% python3 -q
>>> import numpy as np
>>> np.set_printoptions(precision=1, suppress=True, linewidth=200)
>>> other = np.array([[2, 3], [3, 0], [3, 1]])
>>> data = np.kron(np.eye(3, dtype=int), other)
>>> data
array([[2, 3, 0, 0, 0, 0],
       [3, 0, 0, 0, 0, 0],
       [3, 1, 0, 0, 0, 0],
       [0, 0, 2, 3, 0, 0],
       [0, 0, 3, 0, 0, 0],
       [0, 0, 3, 1, 0, 0],
       [0, 0, 0, 0, 2, 3],
       [0, 0, 0, 0, 3, 0],
       [0, 0, 0, 0, 3, 1]])
>>> P = data @ np.linalg.solve(data.T @ data, data.T)
>>> np.trace(P)
np.float64(6.0)
>>> np.round(np.linalg.eigvalsh(P), 1) + 0
array([0., 0., 0., 1., 1., 1., 1., 1., 1.])
>>> P
array([[ 0.9, -0.2,  0.2,  0. ,  0. ,  0. ,  0. ,  0. ,  0. ],
       [-0.2,  0.6,  0.5,  0. ,  0. ,  0. ,  0. ,  0. ,  0. ],
       [ 0.2,  0.5,  0.4,  0. ,  0. ,  0. ,  0. ,  0. ,  0. ],
       [ 0. ,  0. ,  0. ,  0.9, -0.2,  0.2,  0. ,  0. ,  0. ],
       [ 0. ,  0. ,  0. , -0.2,  0.6,  0.5,  0. ,  0. ,  0. ],
       [ 0. ,  0. ,  0. ,  0.2,  0.5,  0.4,  0. ,  0. ,  0. ],
       [ 0. ,  0. ,  0. ,  0. ,  0. ,  0. ,  0.9, -0.2,  0.2],
       [ 0. ,  0. ,  0. ,  0. ,  0. ,  0. , -0.2,  0.6,  0.5],
       [ 0. ,  0. ,  0. ,  0. ,  0. ,  0. ,  0.2,  0.5,  0.4]])
>>> np.allclose(P @ P, P)
True
>>> np.diag(P)
array([0.9, 0.6, 0.4, 0.9, 0.6, 0.4, 0.9, 0.6, 0.4])
>>> J = np.array([[-1.0, 2.0, 0.0, 0.0, 0.0],
...     [2.0, -2.0, 2.0, 0.0, 0.0],
...     [0.0, 2.0, 1.0, 2.0, 0.0],
...     [0.0, 0.0, 2.0, -2.0, 2.0],
...     [0.0, 0.0, 0.0, 2.0, -1.0]])
>>> vals, vecs = np.linalg.eig(J)
>>> np.sort(np.linalg.eigvals(np.linalg.inv(J)))
array([-2.3, -0.3, -0.2,  0.3,  1.8])
>>> vals, vecs = np.linalg.eigh(J)
>>> np.abs(vecs[:, -1]).round(6).argmax()
np.int64(2)
>>> np.linalg.svd(J, compute_uv=False)
array([4.6, 3.6, 3. , 0.6, 0.4])
>>> np.round(vecs.T @ vecs, 1) + 0
array([[1., 0., 0., 0., 0.],
       [0., 1., 0., 0., 0.],
       [0., 0., 1., 0., 0.],
       [0., 0., 0., 1., 0.],
       [0., 0., 0., 0., 1.]])
>>> vals.sum(), np.trace(J)
(np.float64(-5.0), np.float64(-5.0))
>>> np.round(vecs.T @ J @ vecs, 1) + 0
array([[-4.6,  0. ,  0. ,  0. ,  0. ],
       [ 0. , -3.6,  0. ,  0. ,  0. ],
       [ 0. ,  0. , -0.4,  0. ,  0. ],
       [ 0. ,  0. ,  0. ,  0.6,  0. ],
       [ 0. ,  0. ,  0. ,  0. ,  3. ]])
>>> vals
array([-4.6, -3.6, -0.4,  0.6,  3. ])
>>> A = np.loadtxt("sample2.csv", delimiter=",")
>>> A
array([[ 0.,  0.,  0.,  0.,  0.,  0.,  0.,  0.],
       [ 0.,  0.,  0.,  0.,  0.,  0.,  0.,  0.],
       [ 4., 14., 18., 14.,  8.,  0.,  4.,  2.],
       [ 4., 14., 18., 14.,  8.,  0.,  4.,  2.],
       [ 2.,  7.,  9.,  7.,  4.,  0.,  2.,  1.]])
>>> np.round(np.linalg.norm(A, 2) / np.linalg.norm(A), 1)
np.float64(1.0)
>>> np.argsort(-np.linalg.norm(A, axis=0).round(6), kind="stable")[:3]
array([2, 1, 3])
>>> np.abs(np.diag(np.linalg.qr(A)[1])) > 1e-9
array([ True, False, False, False, False])
>>> round(np.trace(np.linalg.pinv(A) @ A), 1)
np.float64(1.0)
>>> np.allclose(A[:-1].T @ np.linalg.lstsq(A[:-1].T, A[-1])[0], A[-1])
True
>>> A @ np.linalg.pinv(A) @ A
array([[ 0.,  0.,  0.,  0.,  0.,  0.,  0.,  0.],
       [ 0.,  0.,  0.,  0.,  0.,  0.,  0.,  0.],
       [ 4., 14., 18., 14.,  8.,  0.,  4.,  2.],
       [ 4., 14., 18., 14.,  8.,  0.,  4.,  2.],
       [ 2.,  7.,  9.,  7.,  4.,  0.,  2.,  1.]])
>>> U, s, Vt = np.linalg.svd(A, full_matrices=False)
>>> np.round(Vt @ Vt.T, 1) + 0
array([[1., 0., 0., 0., 0.],
       [0., 1., 0., 0., 0.],
       [0., 0., 1., 0., 0.],
       [0., 0., 0., 1., 0.],
       [0., 0., 0., 0., 1.]])
>>> np.allclose(U * s @ Vt, A)
True
>>> np.round(U.T @ U, 1) + 0
array([[1., 0., 0., 0., 0.],
       [0., 1., 0., 0., 0.],
       [0., 0., 1., 0., 0.],
       [0., 0., 0., 1., 0.],
       [0., 0., 0., 0., 1.]])
>>> np.abs(U[:, 0]).round(6).argmax()
np.int64(2)
>>> U.shape, s.shape, Vt.shape
((5, 5), (5,), (5, 8))
>>> np.round(U.T @ A @ Vt.T, 1) + 0
array([[42.8,  0. ,  0. ,  0. ,  0. ],
       [ 0. ,  0. ,  0. ,  0. ,  0. ],
       [ 0. ,  0. ,  0. ,  0. ,  0. ],
       [ 0. ,  0. ,  0. ,  0. ,  0. ],
       [ 0. ,  0. ,  0. ,  0. ,  0. ]])
>>> other = np.array([[1, -2, -3, 0, -1, -1, 0, -1],
...     [3, -3, -2, 3, -1, -2, 1, 1],
...     [2, -2, -1, -3, -1, -2, 1, -1],
...     [-3, 1, 2, 3, 0, -1, -2, -3],
...     [3, 3, 0, -1, -1, -2, -2, -3],
...     [-3, 0, -1, -3, 1, 0, 2, 1],
...     [3, 3, 0, 3, 2, -1, 1, -3],
...     [0, 0, -2, 2, -1, 3, 1, 2]])
>>> mat = other - other.T
>>> mat
array([[ 0, -5, -5,  3, -4,  2, -3, -1],
       [ 5,  0,  0,  2, -4, -2, -2,  1],
       [ 5,  0,  0, -5, -1, -1,  1,  1],
       [-3, -2,  5,  0,  1,  2, -5, -5],
       [ 4,  4,  1, -1,  0, -3, -4, -2],
       [-2,  2,  1, -2,  3,  0,  3, -2],
       [ 3,  2, -1,  5,  4, -3,  0, -4],
       [ 1, -1, -1,  5,  2,  2,  4,  0]])
>>> np.linalg.matrix_power(mat, 2)
array([[-89, -23,  17,  -5,  20,  40,   8,  -9],
       [-23, -54, -20,  18, -30,  34, -11,   5],
       [ 17, -20, -54,  28, -22,   2,  15,  20],
       [ -5,  18,  28, -93,  -9,  -5,   0,  20],
       [ 20, -30, -22,  -9, -63,   5, -31,  28],
       [ 40,  34,   2,  -5,   5, -35,  -7,  -3],
       [  8, -11,  15,   0, -31,  -7, -80, -29],
       [ -9,   5,  20,  20,  28,  -3, -29, -52]])
>>> np.trace(mat)
np.int64(0)
>>> np.allclose(mat, mat.T)
False
>>> np.sort(np.abs(np.linalg.eigvals(mat)))
array([ 1.4,  1.4,  4.3,  4.3, 10.4, 10.4, 11.4, 11.4])
>>> m1 = np.load("m.npy")
>>> m1
array([[ 0, -2,  1,  0,  0, -2],
       [ 2,  0, -3,  2,  2, -2],
       [-1,  3,  0, -1,  1,  3],
       [ 0, -2,  1,  0,  2, -1],
       [ 0, -2, -1, -2,  0,  0],
       [ 2,  2, -3,  1,  0,  0]])
>>> x = np.array([-4, 2, 3, 4, 5, -1])
>>> round(float(np.linalg.det(m1)), 1)
64.0
>>> Q = np.linalg.solve(np.eye(6) - m1, np.eye(6) + m1)
>>> np.round(Q @ Q.T, 1) + 0
array([[1., 0., 0., 0., 0., 0.],
       [0., 1., 0., 0., 0., 0.],
       [0., 0., 1., 0., 0., 0.],
       [0., 0., 0., 1., 0., 0.],
       [0., 0., 0., 0., 1., 0.],
       [0., 0., 0., 0., 0., 1.]])
>>> def softmax(z):
...     e = np.exp(z - z.max(axis=-1, keepdims=True))
...     return e / e.sum(axis=-1, keepdims=True)
... 
>>> np.round(softmax(m1[5] + -1), 1) + 0
array([0.4, 0.4, 0. , 0.1, 0.1, 0.1])
>>> np.round(softmax(10 * m1[5]), 1) + 0
array([0.5, 0.5, 0. , 0. , 0. , 0. ])
>>> att = m1 @ m1.T / np.sqrt(6)
>>> np.round(softmax(att + np.triu(np.full(att.shape, -np.inf), 1)), 1) + 0
array([[1. , 0. , 0. , 0. , 0. , 0. ],
       [0. , 1. , 0. , 0. , 0. , 0. ],
       [0. , 0. , 1. , 0. , 0. , 0. ],
       [0.2, 0. , 0. , 0.7, 0. , 0. ],
       [0.1, 0. , 0. , 0.1, 0.8, 0. ],
       [0. , 0.2, 0. , 0. , 0. , 0.8]])
>>> softmax(att)[5] @ m1
array([ 2. ,  1.5, -3. ,  1.2,  0.5, -0.4])
>>> softmax(att).round(6).argmax(axis=1)
array([0, 1, 2, 3, 4, 5])
>>> round(np.abs(np.linalg.eigvals(m1)).max(), 1)
np.float64(6.2)
>>> m1.reshape(2, -1)
array([[ 0, -2,  1,  0,  0, -2,  2,  0, -3,  2,  2, -2, -1,  3,  0, -1,  1,  3],
       [ 0, -2,  1,  0,  2, -1,  0, -2, -1, -2,  0,  0,  2,  2, -3,  1,  0,  0]])
>>> T = m1.reshape(6, 2, -1)
>>> np.einsum("ihd,jhd->hij", T, T).shape
(2, 6, 6)
>>> other = m1 / np.linalg.norm(m1, axis=1, keepdims=True)
>>> G = other @ other.T
>>> (np.abs(G) > 0.9).astype(int)
array([[1, 0, 0, 0, 0, 0],
       [0, 1, 0, 0, 0, 0],
       [0, 0, 1, 0, 0, 0],
       [0, 0, 0, 1, 0, 0],
       [0, 0, 0, 0, 1, 0],
       [0, 0, 0, 0, 0, 1]])
>>> np.argwhere(np.triu(np.abs(G) > 0.95, 1))
array([], shape=(0, 2), dtype=int64)
>>> G[1]
array([ 0.1,  1. , -0.3,  0.2, -0.1,  0.7])
>>> np.linalg.norm(other, axis=1)
array([1., 1., 1., 1., 1., 1.])
>>> E = np.load("x.npy")
>>> E
array([[ 2,  7, -2,  2,  5,  6,  5, -3],
       [ 2,  7, -2,  2,  5,  6,  5, -3],
       [ 3,  8, -1,  3,  6,  7,  6, -2],
       [ 1,  6, -3,  1,  4,  5,  4, -4],
       [ 1,  6, -3,  1,  4,  5,  4, -4]])
>>> # rows 0 and 1 are equal
>>> rank = np.linalg.matrix_rank(E)
>>> rank
np.int64(2)
>>> null = np.linalg.svd(E)[2][rank:].T
>>> [int(np.linalg.matrix_rank(E[:, :j + 1])) for j in range(8)]
[1, 2, 2, 2, 2, 2, 2, 2]
>>> np.round(null @ null.T, 1) + 0
array([[ 0.9, -0.1, -0.2, -0.1, -0.1, -0.1, -0.1, -0.2],
       [-0.1,  0.7,  0.1, -0.1, -0.2, -0.3, -0.2,  0.1],
       [-0.2,  0.1,  0.6, -0.2,  0. ,  0. ,  0. , -0.4],
       [-0.1, -0.1, -0.2,  0.9, -0.1, -0.1, -0.1, -0.2],
       [-0.1, -0.2,  0. , -0.1,  0.8, -0.2, -0.2,  0. ],
       [-0.1, -0.3,  0. , -0.1, -0.2,  0.8, -0.2,  0.1],
       [-0.1, -0.2,  0. , -0.1, -0.2, -0.2,  0.8,  0. ],
       [-0.2,  0.1, -0.4, -0.2,  0. ,  0.1,  0. ,  0.5]])
>>> np.allclose(E @ null, 0)
True
>>> np.linalg.matrix_rank(E.T @ E), np.linalg.matrix_rank(E @ E.T)
(np.int64(2), np.int64(2))
>>> other = np.array([[2, 0, 1],
...     [1, 3, 1],
...     [3, 3, 0],
...     [3, 1, 0],
...     [3, 1, 0],
...     [3, 3, 2],
...     [1, 2, 3],
...     [0, 3, 3]])
>>> np.linalg.matrix_rank(np.vstack([E, other.T]))
np.int64(5)
>>> np.einsum("ik,kj->ji", E, other)
array([[49, 49, 65, 33, 33],
       [41, 41, 57, 25, 25],
       [27, 27, 37, 17, 17]])
>>> np.einsum("ij->j", E)
array([  9,  34, -11,   9,  24,  29,  24, -16])
>>> E @ other
array([[49, 41, 27],
       [49, 41, 27],
       [65, 57, 37],
       [33, 25, 17],
       [33, 25, 17]])
>>> other.T @ E.T
array([[49, 49, 65, 33, 33],
       [41, 41, 57, 25, 25],
       [27, 27, 37, 17, 17]])
>>> np.einsum("ij,ij->i", E, E)
array([156, 156, 208, 120, 120])
>>> np.linalg.cond(E) > 100
np.True_
>>> arr = np.loadtxt("data.csv", delimiter=",")
>>> arr
array([[-0.7, -3.2, -2.2],
       [-0.5, -2.2, -1.2],
       [ 0.6,  3. ,  2.1],
       [ 0.7,  2.4,  1.9],
       [-0.1, -1.2, -0.4],
       [-1. , -2.5, -1.9],
       [ 2.2,  7.7,  6.3],
       [ 0.9,  5.1,  4. ],
       [-0.4, -2.6, -1.9],
       [ 1.9,  5.8,  4.1],
       [ 0.6, -1.1, -0.9],
       [-0.2,  0.2,  0.1],
       [-0.1,  1.6,  1. ],
       [ 0.5,  0.4,  1.3],
       [-0.3, -2.8, -2.4],
       [ 1. ,  4.5,  3.9],
       [ 0.6, -0.7, -0.8],
       [-0.2, -0.2,  0.3],
       [-0.8, -1.8, -1.6],
       [ 0.8,  4.6,  3.2],
       [ 0.1,  0.3,  0.2],
       [ 0.3,  1.1,  1.2],
       [-0.3, -0.9, -0.3],
       [ 0.5,  0.3,  0.3],
       [ 0.4,  0.7,  0.4]])
>>> Xc = (arr - arr.mean(axis=0)) / arr.std(axis=0)
>>> Xc.std(axis=0)
array([1., 1., 1.])
>>> b = np.linalg.lstsq(np.delete(Xc, 0, axis=1), Xc[:, 0])[0]
>>> np.abs(b).argmax()
np.int64(0)
>>> b
array([0.8, 0.1])
>>> Xc = arr - arr.mean(axis=0)
>>> U, s, Vt = np.linalg.svd(Xc, full_matrices=False)
>>> np.linalg.matrix_rank(Xc)
np.int64(3)
>>> np.round(Xc.mean(axis=0), 1) + 0
array([0., 0., 0.])
>>> np.round(s ** 2 / (s ** 2).sum(), 1) + 0
array([1., 0., 0.])
>>> Vt[0] * np.sign(Vt[0, np.abs(Vt[0]).argmax()])
array([0.2, 0.8, 0.6])
>>> np.searchsorted(np.cumsum(s ** 2) / (s ** 2).sum(), 0.9) + 1
np.int64(1)
>>> np.abs(U[:, 0]).argmax()
np.int64(6)
>>> G = np.cov(arr, rowvar=False)
>>> np.median(arr, axis=0)
array([0.3, 0.3, 0.3])
>>> np.polyfit(arr[:, 1], arr[:, 2], 1)
array([0.8, 0.1])
>>> np.argwhere(np.triu(np.abs(np.corrcoef(arr.T)) > 0.8, 1))
array([[0, 1],
       [0, 2],
       [1, 2]])
>>> np.corrcoef(arr.T)
array([[1. , 0.9, 0.9],
       [0.9, 1. , 1. ],
       [0.9, 1. , 1. ]])
>>> np.linalg.eigvalsh(G)[::-1]
array([14.2,  0.1,  0.1])
>>> G
array([[0.6, 2. , 1.5],
       [2. , 8.7, 6.6],
       [1.5, 6.6, 5.1]])
>>> M = np.diag(np.array([-3, 2, -3])) + 4 * np.eye(3, k=1) + 4 * np.eye(3, k=-1)
>>> M
array([[-3.,  4.,  0.],
       [ 4.,  2.,  4.],
       [ 0.,  4., -3.]])
>>> Q, vecs = np.linalg.qr(M[:, :1])[0], np.linalg.qr(M[:, 1:])[0]
>>> s = np.linalg.svd(Q.T @ vecs, compute_uv=False)
>>> (s > 0.9).sum()
np.int64(0)
>>> np.degrees(np.arccos(s.clip(0, 1)))
array([50.1])
>>> round(float(np.linalg.norm(Q @ Q.T - vecs @ vecs.T, 2)), 1)
1.0
